>>> import numpy as np
>>> import numpy.linalg as la
>>> np.set_printoptions(precision=3, suppress=True, linewidth=120, legacy="1.25")
>>> def rd(a):
...     return np.round(a, 3) + 0
... 
>>> W0 = np.loadtxt("layer17.csv", delimiter=",")
>>> rd(W0)
array([[ 1.   ,  0.   ,  0.   ,  0.   ,  0.   ],
       [ 0.   ,  0.707,  0.   ,  0.   ,  0.707],
       [ 0.   ,  0.   ,  1.   ,  0.   ,  0.   ],
       [ 0.   ,  0.   ,  0.   ,  1.   ,  0.   ],
       [ 0.   , -0.707,  0.   ,  0.   ,  0.707]])
>>> # splits into 4 blocks
>>> rd(la.det(W0))
1.0
>>> (W0 != 0).astype(int)
array([[1, 0, 0, 0, 0],
       [0, 1, 0, 0, 1],
       [0, 0, 1, 0, 0],
       [0, 0, 0, 1, 0],
       [0, 1, 0, 0, 1]])
>>> rd(np.sort(la.eigvals(W0).real))
array([0.707, 0.707, 1.   , 1.   , 1.   ])
>>> rd(W0 @ W0)
array([[ 1.,  0.,  0.,  0.,  0.],
       [ 0.,  0.,  0.,  0.,  1.],
       [ 0.,  0.,  1.,  0.,  0.],
       [ 0.,  0.,  0.,  1.,  0.],
       [ 0., -1.,  0.,  0.,  0.]])
>>> (la.matrix_power((W0 != 0) + (W0.T != 0) + np.eye(5), 5) > 0).astype(int)
array([[1, 0, 0, 0, 0],
       [0, 1, 0, 0, 1],
       [0, 0, 1, 0, 0],
       [0, 0, 0, 1, 0],
       [0, 1, 0, 0, 1]])
>>> blk = np.stack([W0, -3 * W0, W0[::-1]])
>>> rd(blk.sum(axis=0))
array([[-2.   , -0.707,  0.   ,  0.   ,  0.707],
       [ 0.   , -1.414,  0.   ,  1.   , -1.414],
       [ 0.   ,  0.   , -1.   ,  0.   ,  0.   ],
       [ 0.   ,  0.707,  0.   , -2.   ,  0.707],
       [ 1.   ,  1.414,  0.   ,  0.   , -1.414]])
>>> rd(la.norm(blk, axis=(1, 2)))
array([2.236, 6.708, 2.236])
>>> np.einsum("bij,cij->bc", blk, blk)
array([[  5., -15.,   1.],
       [-15.,  45.,  -3.],
       [  1.,  -3.,   5.]])
>>> (blk @ W0.T).shape
(3, 5, 5)
>>> q, V = la.qr(W0[:, :1])[0], la.qr(W0[:, 1:])[0]
>>> s = la.svd(q.T @ V, compute_uv=False)
>>> rd(la.norm(q @ q.T - V @ V.T, 2))
1.0
>>> rd(la.det(W0))
1.0
>>> assert W0 == W0.T
Traceback (most recent call last):
  File "<python-input-21>", line 1, in <module>
    assert W0 == W0.T
           ^^^^^^^^^^
ValueError: The truth value of an array with more than one element is ambiguous. Use a.any() or a.all()
>>> rd(W0 @ W0)
array([[ 1.,  0.,  0.,  0.,  0.],
       [ 0.,  0.,  0.,  0.,  1.],
       [ 0.,  0.,  1.,  0.,  0.],
       [ 0.,  0.,  0.,  1.,  0.],
       [ 0., -1.,  0.,  0.,  0.]])
>>> np.allclose(W0, W0.T)
False
>>> rd((W0 - W0.T) / 2)
array([[ 0.   ,  0.   ,  0.   ,  0.   ,  0.   ],
       [ 0.   ,  0.   ,  0.   ,  0.   ,  0.707],
       [ 0.   ,  0.   ,  0.   ,  0.   ,  0.   ],
       [ 0.   ,  0.   ,  0.   ,  0.   ,  0.   ],
       [ 0.   , -0.707,  0.   ,  0.   ,  0.   ]])
>>> rd(np.abs(la.eigvals(W0)).max())
1.0
>>> np.allclose(W0 @ W0.T, W0.T @ W0)
True
>>> rd(la.matrix_power(W0, 2))
array([[ 1.,  0.,  0.,  0.,  0.],
       [ 0.,  0.,  0.,  0.,  1.],
       [ 0.,  0.,  1.,  0.,  0.],
       [ 0.,  0.,  0.,  1.,  0.],
       [ 0., -1.,  0.,  0.,  0.]])
>>> rd((W0 + W0.T) / 2)
array([[1.   , 0.   , 0.   , 0.   , 0.   ],
       [0.   , 0.707, 0.   , 0.   , 0.   ],
       [0.   , 0.   , 1.   , 0.   , 0.   ],
       [0.   , 0.   , 0.   , 1.   , 0.   ],
       [0.   , 0.   , 0.   , 0.   , 0.707]])
>>> other = la.inv(W0)
>>> rd(la.slogdet(W0)[0])
1.0
>>> rd(other)
array([[ 1.   ,  0.   ,  0.   ,  0.   ,  0.   ],
       [ 0.   ,  0.707,  0.   ,  0.   , -0.707],
       [ 0.   ,  0.   ,  1.   ,  0.   ,  0.   ],
       [ 0.   ,  0.   ,  0.   ,  1.   ,  0.   ],
       [ 0.   ,  0.707,  0.   ,  0.   ,  0.707]])
>>> (np.abs(other) > 1e-9).astype(int)
array([[1, 0, 0, 0, 0],
       [0, 1, 0, 0, 1],
       [0, 0, 1, 0, 0],
       [0, 0, 0, 1, 0],
       [0, 1, 0, 0, 1]])
>>> rd(la.det(W0) * other)
array([[ 1.   ,  0.   ,  0.   ,  0.   ,  0.   ],
       [ 0.   ,  0.707,  0.   ,  0.   , -0.707],
       [ 0.   ,  0.   ,  1.   ,  0.   ,  0.   ],
       [ 0.   ,  0.   ,  0.   ,  1.   ,  0.   ],
       [ 0.   ,  0.707,  0.   ,  0.   ,  0.707]])
>>> data = np.loadtxt("arr.csv", delimiter=",")
>>> data
array([[2., 1., 9., 8., 0., 0., 0., 0.],
       [1., 7., 3., 5., 5., 0., 0., 0.],
       [7., 6., 4., 0., 7., 0., 0., 0.],
       [3., 0., 6., 5., 6., 0., 0., 0.],
       [9., 5., 7., 2., 9., 0., 0., 0.],
       [0., 0., 0., 0., 0., 0., 0., 1.],
       [0., 0., 0., 0., 0., 1., 0., 1.],
       [0., 0., 0., 0., 0., 1., 2., 2.]])
>>> # 2 groups of indices that never mix
>>> rng = np.random.default_rng(30803)
>>> labels = rng.permutation(8)
>>> other = data[:, labels] * rng.choice([-1, 1], 8)
>>> other
array([[-0.,  0., -9., -0., -1.,  2.,  8.,  0.],
       [-0.,  0., -3., -0., -7.,  1.,  5.,  5.],
       [-0.,  0., -4., -0., -6.,  7.,  0.,  7.],
       [-0.,  0., -6., -0., -0.,  3.,  5.,  6.],
       [-0.,  0., -7., -0., -5.,  9.,  2.,  9.],
       [-1.,  0., -0., -0., -0.,  0.,  0.,  0.],
       [-1.,  1., -0., -0., -0.,  0.,  0.,  0.],
       [-2.,  1., -0., -2., -0.,  0.,  0.,  0.]])
>>> Uu, _, VT = la.svd(data.T @ other)
>>> rd(Uu @ VT)
array([[ 0.,  0.,  0.,  0.,  0.,  1.,  0.,  0.],
       [ 0.,  0.,  0.,  0., -1.,  0.,  0.,  0.],
       [ 0.,  0., -1.,  0.,  0.,  0.,  0.,  0.],
       [ 0.,  0.,  0.,  0.,  0.,  0.,  1.,  0.],
       [ 0.,  0.,  0.,  0.,  0.,  0.,  0.,  1.],
       [ 0.,  1.,  0.,  0.,  0.,  0.,  0.,  0.],
       [ 0.,  0.,  0., -1.,  0.,  0.,  0.,  0.],
       [-1.,  0.,  0.,  0.,  0.,  0.,  0.,  0.]])
>>> labels
array([7, 5, 2, 6, 1, 0, 3, 4])
>>> m1 = np.array([[0, 0, 0], [0, 9, -6], [0, -6, 4]])
>>> # symmetric
>>> Uu, s, VT = la.svd(m1)
>>> np.argmax(s[:-1] / (s[1:] + 1e-6)) + 1
1
>>> other = Uu[:, :1] @ np.diag(s[:1]) @ VT[:1]
>>> la.matrix_rank(m1, rtol=0.05)
1
>>> rd(la.norm(m1 - other, 2)), rd(s[1])
(0.0, 0.0)
>>> la.matrix_rank(other)
1
>>> rd(la.norm(m1 - other) / la.norm(m1))
0.0
>>> rd(np.abs(m1 - other).max())
0.0
>>> x = np.array([-2, 1, 0])
>>> (m1 * x).sum(axis=1)
array([ 0,  9, -6])
>>> m1 @ x
array([ 0,  9, -6])
>>> la.norm(m1 @ x) <= la.norm(m1, 2) * la.norm(x) + 1e-9
True
>>> m1 * x
array([[ 0,  0,  0],
       [ 0,  9,  0],
       [ 0, -6,  0]])
>>> m1 @ np.eye(3)[2]
array([ 0., -6.,  4.])
>>> x = np.array([2, 1, -2, -3, 3])
>>> rd(W0 * x)
array([[ 2.   ,  0.   ,  0.   ,  0.   ,  0.   ],
       [ 0.   ,  0.707,  0.   ,  0.   ,  2.121],
       [ 0.   ,  0.   , -2.   ,  0.   ,  0.   ],
       [ 0.   ,  0.   ,  0.   , -3.   ,  0.   ],
       [ 0.   , -0.707,  0.   ,  0.   ,  2.121]])
>>> W0 @ np.eye(5)[2]
array([0., 0., 1., 0., 0.])
>>> rd(np.einsum("ij,j->i", W0, x))
array([ 2.   ,  2.828, -2.   , -3.   ,  1.414])
>>> rd(W0 @ np.ones(5))
array([1.   , 1.414, 1.   , 1.   , 0.   ])
>>> la.norm(W0 @ x) <= la.norm(W0, 2) * la.norm(x) + 1e-9
True
>>> rd((W0 * x).sum(axis=1))
array([ 2.   ,  2.828, -2.   , -3.   ,  1.414])
>>> rd(W0 @ (2 * x))
array([ 4.   ,  5.657, -4.   , -6.   ,  2.828])
>>> A = np.diag(np.array([4, 1, 3, 5, 5, 4, 4, 4]))
>>> A
array([[4, 0, 0, 0, 0, 0, 0, 0],
       [0, 1, 0, 0, 0, 0, 0, 0],
       [0, 0, 3, 0, 0, 0, 0, 0],
       [0, 0, 0, 5, 0, 0, 0, 0],
       [0, 0, 0, 0, 5, 0, 0, 0],
       [0, 0, 0, 0, 0, 4, 0, 0],
       [0, 0, 0, 0, 0, 0, 4, 0],
       [0, 0, 0, 0, 0, 0, 0, 4]])
>>> # equal to its transpose
>>> rd(m1 @ la.pinv(m1) @ m1)
array([[ 0.,  0.,  0.],
       [ 0.,  9., -6.],
       [ 0., -6.,  4.]])
>>> np.abs(np.diag(la.qr(m1)[1])) > 1e-9
array([False,  True, False])
>>> np.allclose(m1[:-1].T @ la.lstsq(m1[:-1].T, m1[-1])[0], m1[-1])
True
>>> rd(np.trace(la.pinv(m1) @ m1))
1.0
>>> w, V = la.eigh(A)
>>> rd(la.eigvalsh(A @ A))
array([ 1.,  9., 16., 16., 16., 16., 25., 25.])
>>> rd(la.eigvalsh(A + 2 * np.eye(8)))
array([3., 5., 6., 6., 6., 6., 7., 7.])
>>> rd(la.svd(A, compute_uv=False))
array([5., 5., 4., 4., 4., 4., 3., 1.])
>>> X = np.loadtxt("m.csv", delimiter=",")
>>> X
array([[ 1., -1.,  0.,  0.,  0.,  0.,  0.],
       [-7., -6.,  0.,  0.,  0.,  0.,  0.],
       [ 0.,  0., -5.,  0.,  0.,  0.,  0.],
       [ 0.,  0.,  0.,  7., -7., -8.,  0.],
       [ 0.,  0.,  0.,  6.,  5.,  5.,  0.],
       [ 0.,  0.,  0.,  7., -5.,  4.,  0.],
       [ 0.,  0., -7.,  0.,  0.,  0., -3.]])
>>> # splits into 3 blocks
>>> np.trace(X)
3.0
>>> np.allclose(X, X.T)
False
>>> rd(la.det(X))
-147810.0
>>> rd(np.sort(np.abs(la.eigvals(X))))
array([ 1.887,  3.   ,  5.   ,  5.025,  6.887, 12.282, 12.282])
>>> f = np.array([3, -3, -5, -3, -3, 2, -1, 1])
>>> F = np.outer(rng.normal(size=14), f) + 0.1 * rng.normal(size=(14, 8))
>>> rd(F)
array([[ 4.073, -3.932, -6.784, -3.898, -3.977,  2.667, -1.222,  1.248],
       [ 0.911, -1.178, -1.559, -1.02 , -1.004,  0.732, -0.424,  0.299],
       [ 2.145, -2.308, -3.355, -2.185, -2.384,  1.473, -0.652,  0.709],
       [ 3.985, -4.058, -6.792, -3.931, -3.922,  2.611, -1.052,  1.398],
       [ 0.178, -0.216, -0.304, -0.194, -0.406,  0.074,  0.053,  0.166],
       [ 3.686, -3.772, -6.398, -3.81 , -3.797,  2.541, -1.049,  1.107],
       [ 0.214, -0.296, -0.511, -0.119, -0.365,  0.12 , -0.054, -0.014],
       [ 0.524, -0.437, -0.721, -0.546, -0.663,  0.224, -0.279,  0.183],
       [-0.133,  0.009,  0.183, -0.092,  0.008, -0.015,  0.09 , -0.059],
       [ 2.65 , -2.803, -4.628, -2.69 , -2.7  ,  1.817, -0.979,  0.932],
       [ 1.606, -1.66 , -2.586, -1.54 , -1.583,  1.055, -0.457,  0.485],
       [ 3.718, -3.931, -6.482, -3.858, -3.785,  2.366, -1.213,  1.171],
       [-1.771,  1.886,  3.   ,  1.769,  1.738, -1.281,  0.676, -0.415],
       [ 0.761, -0.844, -1.235, -0.688, -0.851,  0.503, -0.23 ,  0.364]])
>>> other = F + rng.integers(-2, 3, (14, 1)) @ rng.integers(-2, 3, (1, 8))
>>> rd(other)
array([[ 2.073, -2.932, -7.784, -1.898, -2.977,  0.667, -1.222,  1.248],
       [ 4.911, -3.178,  0.441, -5.02 , -3.004,  4.732, -0.424,  0.299],
       [ 4.145, -3.308, -2.355, -4.185, -3.384,  3.473, -0.652,  0.709],
       [-0.015, -2.058, -8.792,  0.069, -1.922, -1.389, -1.052,  1.398],
       [ 2.178, -1.216,  0.696, -2.194, -1.406,  2.074,  0.053,  0.166],
       [ 7.686, -5.772, -4.398, -7.81 , -5.797,  6.541, -1.049,  1.107],
       [-3.786,  1.704, -2.511,  3.881,  1.635, -3.88 , -0.054, -0.014],
       [ 0.524, -0.437, -0.721, -0.546, -0.663,  0.224, -0.279,  0.183],
       [-2.133,  1.009, -0.817,  1.908,  1.008, -2.015,  0.09 , -0.059],
       [ 4.65 , -3.803, -3.628, -4.69 , -3.7  ,  3.817, -0.979,  0.932],
       [-0.394, -0.66 , -3.586,  0.46 , -0.583, -0.945, -0.457,  0.485],
       [ 3.718, -3.931, -6.482, -3.858, -3.785,  2.366, -1.213,  1.171],
       [-5.771,  3.886,  1.   ,  5.769,  3.738, -5.281,  0.676, -0.415],
       [ 2.761, -1.844, -0.235, -2.688, -1.851,  2.503, -0.23 ,  0.364]])
>>> rd(la.svd(other - F, compute_uv=False))
array([20.125,  0.   ,  0.   ,  0.   ,  0.   ,  0.   ,  0.   ,  0.   ])
>>> other = np.array([[0.0], [-0.8], [-0.3], [0.5], [0.3], [0.7], [-0.2], [-0.9], [0.0]])
>>> basis = np.array([[-2.1, -1.5, 0.3, -0.6, 1.2, -0.2, 0.0, 0.2, 1.5, 0.1]])
>>> arr = other @ basis
>>> rd(arr)
array([[ 0.  ,  0.  ,  0.  ,  0.  ,  0.  ,  0.  ,  0.  ,  0.  ,  0.  ,  0.  ],
       [ 1.68,  1.2 , -0.24,  0.48, -0.96,  0.16,  0.  , -0.16, -1.2 , -0.08],
       [ 0.63,  0.45, -0.09,  0.18, -0.36,  0.06,  0.  , -0.06, -0.45, -0.03],
       [-1.05, -0.75,  0.15, -0.3 ,  0.6 , -0.1 ,  0.  ,  0.1 ,  0.75,  0.05],
       [-0.63, -0.45,  0.09, -0.18,  0.36, -0.06,  0.  ,  0.06,  0.45,  0.03],
       [-1.47, -1.05,  0.21, -0.42,  0.84, -0.14,  0.  ,  0.14,  1.05,  0.07],
       [ 0.42,  0.3 , -0.06,  0.12, -0.24,  0.04,  0.  , -0.04, -0.3 , -0.02],
       [ 1.89,  1.35, -0.27,  0.54, -1.08,  0.18,  0.  , -0.18, -1.35, -0.09],
       [ 0.  ,  0.  ,  0.  ,  0.  ,  0.  ,  0.  ,  0.  ,  0.  ,  0.  ,  0.  ]])
>>> # rows 0 and 8 are equal
>>> rd(la.det(data))
2008.0
>>> data @ data
array([[ 92.,  63., 105.,  61., 116.,   0.,   0.,   0.],
       [ 90.,  93., 107.,  78., 131.,   0.,   0.,   0.],
       [111., 108., 146., 100., 121.,   0.,   0.,   0.],
       [117.,  69., 123.,  61., 126.,   0.,   0.,   0.],
       [159., 131., 199., 125., 167.,   0.,   0.,   0.],
       [  0.,   0.,   0.,   0.,   0.,   1.,   2.,   2.],
       [  0.,   0.,   0.,   0.,   0.,   1.,   2.,   3.],
       [  0.,   0.,   0.,   0.,   0.,   4.,   4.,   7.]])
